>>> import numpy as np
>>> np.set_printoptions(precision=2, suppress=True, linewidth=160)
>>> def rd(a):
...     return np.round(a, 2) + 0
... 
>>> data = np.load("m.npy")
>>> print(data)
[[ 1  3  1 -3]
 [-3  1  3  1]
 [ 1 -3  1  3]
 [ 3  1 -3  1]]
>>> u = np.array([-1, -2, -1, -1])
>>> other = data + np.outer(u, np.eye(4)[1])
>>> print(other)
[[ 1.  2.  1. -3.]
 [-3. -1.  3.  1.]
 [ 1. -4.  1.  3.]
 [ 3.  0. -3.  1.]]
>>> print(rd(np.linalg.det(other) / np.linalg.det(data)), rd(1 + np.linalg.solve(data, u)[1]))
0.25 0.25
>>> print(np.einsum("ii->", data))
4
>>> print(np.einsum("ij,ji->", data, data))
-64
>>> print(rd(np.linalg.eigvals(data).sum().real))
4.0
>>> print(rd(np.poly(data)))
[   1.   -4.   40. -144.  144.]
>>> print(np.kron(np.eye(2, dtype=int), data))
[[ 1  3  1 -3  0  0  0  0]
 [-3  1  3  1  0  0  0  0]
 [ 1 -3  1  3  0  0  0  0]
 [ 3  1 -3  1  0  0  0  0]
 [ 0  0  0  0  1  3  1 -3]
 [ 0  0  0  0 -3  1  3  1]
 [ 0  0  0  0  1 -3  1  3]
 [ 0  0  0  0  3  1 -3  1]]
>>> print(rd(np.linalg.det(data.T)))
144.0
>>> def softmax(z):
...     e = np.exp(z - z.max(axis=-1, keepdims=True))
...     return e / e.sum(axis=-1, keepdims=True)
... 
>>> print(rd(softmax(10 * data[2])))
[0. 0. 0. 1.]
>>> scores = data @ data.T / np.sqrt(4)
>>> print(rd(softmax(scores)[2] @ data))
[ 1. -3.  1.  3.]
>>> print(softmax(scores).round(6).argmax(axis=1))
[0 1 2 3]
>>> rng = np.random.default_rng(7547)
>>> other = data + rng.integers(-2, 3, (4, 2)) @ rng.integers(-2, 3, (2, 4))
>>> print(other)
[[ 1  3  1 -3]
 [-5  1  3 -1]
 [ 1 -5 -1  3]
 [-1 -1 -5 -3]]
>>> print(rd(np.linalg.svd(other - data, compute_uv=False)))
[6.93 2.83 0.   0.  ]
>>> print(other - data)
[[ 0  0  0  0]
 [-2  0  0 -2]
 [ 0 -2 -2  0]
 [-4 -2 -2 -4]]
>>> O, vecs = np.linalg.qr(other[:, :2])[0], np.linalg.qr(other[:, 2:])[0]
>>> sig = np.linalg.svd(O.T @ vecs, compute_uv=False)
>>> print(rd(np.degrees(np.arccos(sig.clip(0, 1)))))
[17.32 84.31]
>>> print((sig > 0.9).sum())
1
>>> other = np.array([[-1, 2], [-5, 4]])
>>> basis = np.array([[5]])
>>> E = np.block([[other, np.zeros((2, 1))], [np.zeros((1, 2)), basis]])
>>> print(E)
[[-1.  2.  0.]
 [-5.  4.  0.]
 [ 0.  0.  5.]]
>>> other = np.array([[-1, 5, -6], [8, -2, 8], [-9, -7, 1]])
>>> print(np.linalg.matrix_rank(np.vstack([E, other.T])))
3
>>> print(np.linalg.matrix_rank(E @ other))
3
>>> print(np.einsum("ij,ij->i", E, E))
[ 5. 41. 25.]
>>> other = np.linalg.inv(data)
>>> print(rd(np.linalg.slogdet(data)[0]))
1.0
>>> print(rd(np.linalg.det(data) * other))
[[ 36. -12.  36.  12.]
 [ 12.  36. -12.  36.]
 [ 36.  12.  36. -12.]
 [-12.  36.  12.  36.]]
>>> print(rd(other))
[[ 0.25 -0.08  0.25  0.08]
 [ 0.08  0.25 -0.08  0.25]
 [ 0.25  0.08  0.25 -0.08]
 [-0.08  0.25  0.08  0.25]]
>>> feats = np.load("x.npy")
>>> print(feats)
[[-3  0  0]
 [-4 -2  0]
 [ 2 -7  5]]
>>> other = np.array([[-2, -5], [-3, -4], [3, 3]])
>>> print(np.einsum("ij,ij->i", feats, feats))
[ 9 20 78]
>>> other @ feats
Traceback (most recent call last):
  File "<python-input-45>", line 1, in <module>
    other @ feats
    ~~~~~~^~~~~~~
ValueError: matmul: Input operand 1 has a mismatch in its core dimension 0, with gufunc signature (n?,k),(k,m?)->(n?,m?) (size 3 is different from 2)
>>> print(np.einsum("ik,kj->ij", feats, other))
[[ 6 15]
 [14 28]
 [32 33]]
>>> print(np.linalg.matrix_rank(np.vstack([feats, other.T])))
3
>>> print(feats @ other)
[[ 6 15]
 [14 28]
 [32 33]]
>>> print(np.linalg.matrix_rank(feats @ other))
2
>>> F = np.load("sample2.npy")
>>> print(rd(F))
[[ 10.91  -4.01  -7.74  -8.22   6.15  -4.14   5.25   6.98   2.48]
 [  1.11   2.83  12.38   5.17  -0.88  -9.66  -9.05   1.05   5.8 ]
 [ 11.95  -2.99  -2.79  -6.41   6.09  -8.53   1.61   7.79   5.12]
 [ -5.57   4.15  12.54   8.11  -4.12  -3.91  -8.93  -3.33   2.35]
 [ -5.45  -1.41 -10.02  -2.23  -1.49  11.81   7.49  -3.85  -7.09]
 [  9.14  -0.28   6.04  -1.18   3.72 -12.26  -4.72   6.17   7.35]
 [  5.18   1.51  10.22   2.44   1.34 -11.72  -7.63   3.68   7.03]
 [  3.3    2.17  11.43   3.79   0.29 -10.92  -8.44   2.47   6.55]
 [  3.27  -3.82 -12.98  -7.33   3.06   6.23   9.33   1.81  -3.74]
 [ 11.25  -1.77   1.65  -4.08   5.24 -11.03  -1.6    7.45   6.62]
 [ -5.59  -1.36  -9.91  -2.12  -1.57  11.86   7.41  -3.94  -7.12]
 [-10.19   4.18   9.02   8.5   -5.95   2.61  -6.21  -6.47  -1.57]
 [-11.8    3.46   4.81   7.27  -6.24   6.97  -3.09  -7.63  -4.18]
 [  3.15   2.22  11.51   3.89   0.21 -10.84  -8.49   2.38   6.5 ]
 [ 11.86  -2.58  -1.18  -5.63   5.86  -9.58   0.44   7.77   5.75]
 [  6.6    0.95   9.04   1.28   2.16 -12.13  -6.81   4.58   7.28]
 [ -0.6   -2.96 -12.54  -5.46   1.14   9.33   9.15  -0.73  -5.6 ]
 [-11.68   3.59   5.45   7.5   -6.26   6.42  -3.56  -7.54  -3.85]
 [-11.1    3.94   7.32   8.11  -6.19   4.6   -4.94  -7.11  -2.76]
 [ -5.61   4.16  12.52   8.12  -4.14  -3.87  -8.92  -3.36   2.32]
 [ -3.72  -2.03 -11.19  -3.5   -0.52  11.12   8.28  -2.74  -6.67]
 [  8.25   0.19   7.25  -0.24   3.16 -12.33  -5.57   5.62   7.4 ]
 [ -2.09   3.59  12.99   6.82  -2.49  -7.28  -9.38  -1.03   4.37]
 [-11.77   2.39   0.51   5.29  -5.73   9.97   0.04  -7.73  -5.98]
 [ -9.85   4.23   9.5    8.57  -5.84   1.97  -6.57  -6.23  -1.18]]
>>> D = np.linalg.norm(F[:, None] - F[None], axis=-1)
>>> print(D.shape)
(25, 25)
>>> print(np.flatnonzero(D[15] < D.mean() / 2))
[ 1  5  6  7 13 15 21]
>>> print(D.mean(axis=1).argmax())
8
>>> print(np.unravel_index(D.round(6).argmax(), D.shape))
(np.int64(4), np.int64(6))
